In [1]: import numpy as np

In [2]: from numpy import linalg as LA

In [3]: np.set_printoptions(precision=3, suppress=True, linewidth=120, legacy="1.25")

In [4]: tidy = lambda a: np.round(a, 3) + 0

In [5]: M = np.loadtxt("w.csv", delimiter=",")

In [6]: M
Out[6]: 
array([[2., 0., 2., 0.],
       [0., 0., 0., 0.],
       [3., 0., 3., 1.],
       [0., 0., 2., 3.],
       [1., 0., 2., 1.],
       [0., 0., 0., 0.],
       [0., 0., 2., 3.],
       [0., 0., 0., 0.],
       [0., 0., 0., 0.],
       [0., 0., 0., 0.],
       [1., 0., 0., 0.],
       [1., 0., 3., 3.],
       [0., 2., 1., 3.],
       [2., 0., 2., 0.],
       [0., 0., 1., 0.],
       [0., 0., 0., 0.],
       [0., 0., 0., 0.],
       [1., 0., 0., 0.],
       [4., 0., 2., 0.],
       [3., 0., 2., 0.],
       [0., 2., 1., 3.],
       [0., 1., 1., 1.],
       [0., 1., 0., 1.],
       [0., 0., 2., 1.],
       [0., 0., 0., 0.],
       [5., 0., 3., 0.],
       [0., 0., 1., 0.],
       [0., 0., 1., 0.],
       [3., 0., 2., 0.],
       [0., 0., 2., 3.],
       [0., 0., 1., 1.],
       [1., 0., 0., 0.],
       [0., 0., 0., 0.],
       [4., 0., 2., 0.],
       [0., 0., 1., 0.],
       [3., 0., 3., 1.],
       [1., 0., 1., 0.],
       [0., 0., 1., 1.],
       [2., 0., 2., 0.],
       [4., 0., 2., 0.]])

In [7]: # rows 1 and 5 are equal

In [8]: idx = M[:, 1] > np.median(M[:, 1])

In [9]: u = M[idx].mean(axis=0) - M[~idx].mean(axis=0)

In [10]: tidy(u)
Out[10]: array([-1.139,  1.5  , -0.5  ,  1.5  ])

In [11]: (((M - M.mean(axis=0)) @ u > 0) == idx).mean()
Out[11]: 0.5

In [12]: np.argsort(-np.abs(u).round(6), kind="stable")
Out[12]: array([1, 3, 0, 2])

In [13]: idx.astype(int)
Out[13]: 
array([0, 0, 0, 0, 0, 0, 0, 0, 0, 0, 0, 0, 1, 0, 0, 0, 0, 0, 0, 0, 1, 1, 1, 0, 0, 0, 0, 0, 0, 0, 0, 0, 0, 0, 0, 0, 0,
       0, 0, 0])

In [14]: Ac = M - M.mean(axis=0)

In [15]: Uu, s, Vh = LA.svd(Ac, full_matrices=False)

In [16]: tidy(s ** 2 / (s ** 2).sum())
Out[16]: array([0.602, 0.32 , 0.059, 0.019])

In [17]: np.searchsorted(np.cumsum(s ** 2) / (s ** 2).sum(), 0.9) + 1
Out[17]: 2

In [18]: tidy(Ac.mean(axis=0))
Out[18]: array([0., 0., 0., 0.])

In [19]: tidy(np.abs(Vh[-1]))
Out[19]: array([0.269, 0.692, 0.496, 0.45 ])

In [20]: np.abs(Uu[:, 0]).argmax()
Out[20]: 25

In [21]: tidy(Vh[0] * np.sign(Vh[0, np.abs(Vh[0]).argmax()]))
Out[21]: array([ 0.874, -0.078,  0.461, -0.135])

In [22]: np.abs(Vh[0]).argmax()
Out[22]: 0

In [23]: rng = np.random.default_rng(11)

In [24]: theta = rng.uniform(0, 2 * np.pi, 22)

In [25]: q, _ = LA.qr(np.array([[-0.7, -0.6], [-0.3, -0.4], [-0.4, 1.2], [1.6, -0.7], [-1.0, 0.2]]))

In [26]: A = 10 * np.c_[np.cos(theta), np.sin(theta)] @ q.T

In [27]: tidy(A)
Out[27]: 
array([[-6.329, -3.421,  4.041,  4.185, -3.794],
       [ 3.351,  1.432,  1.963, -7.723,  4.819],
       [ 6.004,  3.157, -2.877, -5.254,  4.255],
       [-4.312, -2.024, -0.565,  7.306, -4.859],
       [-6.45 , -3.55 ,  4.804,  3.344, -3.397],
       [-0.628,  0.158, -4.977,  7.636, -4.062],
       [-5.418, -2.742,  1.44 ,  6.293, -4.632],
       [-6.339, -3.431,  4.09 ,  4.134, -3.771],
       [-1.436, -0.302, -4.2  ,  7.819, -4.367],
       [ 6.265,  3.365, -3.763, -4.462,  3.919],
       [-1.759, -1.473,  6.764, -6.41 ,  2.81 ],
       [ 3.762,  1.683,  1.392, -7.583,  4.856],
       [ 6.478,  3.614, -5.344, -2.662,  3.056],
       [-4.924, -3.079,  7.647, -2.789,  0.133],
       [-6.399, -3.49 ,  4.42 ,  3.784, -3.608],
       [ 4.572,  2.913, -7.681,  3.369, -0.521],
       [ 6.47 ,  3.634, -5.598, -2.309,  2.874],
       [ 3.795,  1.703,  1.345, -7.569,  4.857],
       [ 3.675,  2.471, -7.576,  4.591, -1.38 ],
       [ 4.894,  2.395, -0.419, -6.87 ,  4.789],
       [-2.69 , -1.036, -2.805,  7.85 , -4.711],
       [-6.256, -3.622,  6.59 ,  0.653, -1.973]])

In [28]: np.unique(A.round(6), axis=0).shape
Out[28]: (22, 5)

In [29]: np.allclose(A[:-1].T @ LA.lstsq(A[:-1].T, A[-1])[0], A[-1])
Out[29]: True

In [30]: tidy(A @ LA.pinv(A) @ A)
Out[30]: 
array([[-6.329, -3.421,  4.041,  4.185, -3.794],
       [ 3.351,  1.432,  1.963, -7.723,  4.819],
       [ 6.004,  3.157, -2.877, -5.254,  4.255],
       [-4.312, -2.024, -0.565,  7.306, -4.859],
       [-6.45 , -3.55 ,  4.804,  3.344, -3.397],
       [-0.628,  0.158, -4.977,  7.636, -4.062],
       [-5.418, -2.742,  1.44 ,  6.293, -4.632],
       [-6.339, -3.431,  4.09 ,  4.134, -3.771],
       [-1.436, -0.302, -4.2  ,  7.819, -4.367],
       [ 6.265,  3.365, -3.763, -4.462,  3.919],
       [-1.759, -1.473,  6.764, -6.41 ,  2.81 ],
       [ 3.762,  1.683,  1.392, -7.583,  4.856],
       [ 6.478,  3.614, -5.344, -2.662,  3.056],
       [-4.924, -3.079,  7.647, -2.789,  0.133],
       [-6.399, -3.49 ,  4.42 ,  3.784, -3.608],
       [ 4.572,  2.913, -7.681,  3.369, -0.521],
       [ 6.47 ,  3.634, -5.598, -2.309,  2.874],
       [ 3.795,  1.703,  1.345, -7.569,  4.857],
       [ 3.675,  2.471, -7.576,  4.591, -1.38 ],
       [ 4.894,  2.395, -0.419, -6.87 ,  4.789],
       [-2.69 , -1.036, -2.805,  7.85 , -4.711],
       [-6.256, -3.622,  6.59 ,  0.653, -1.973]])
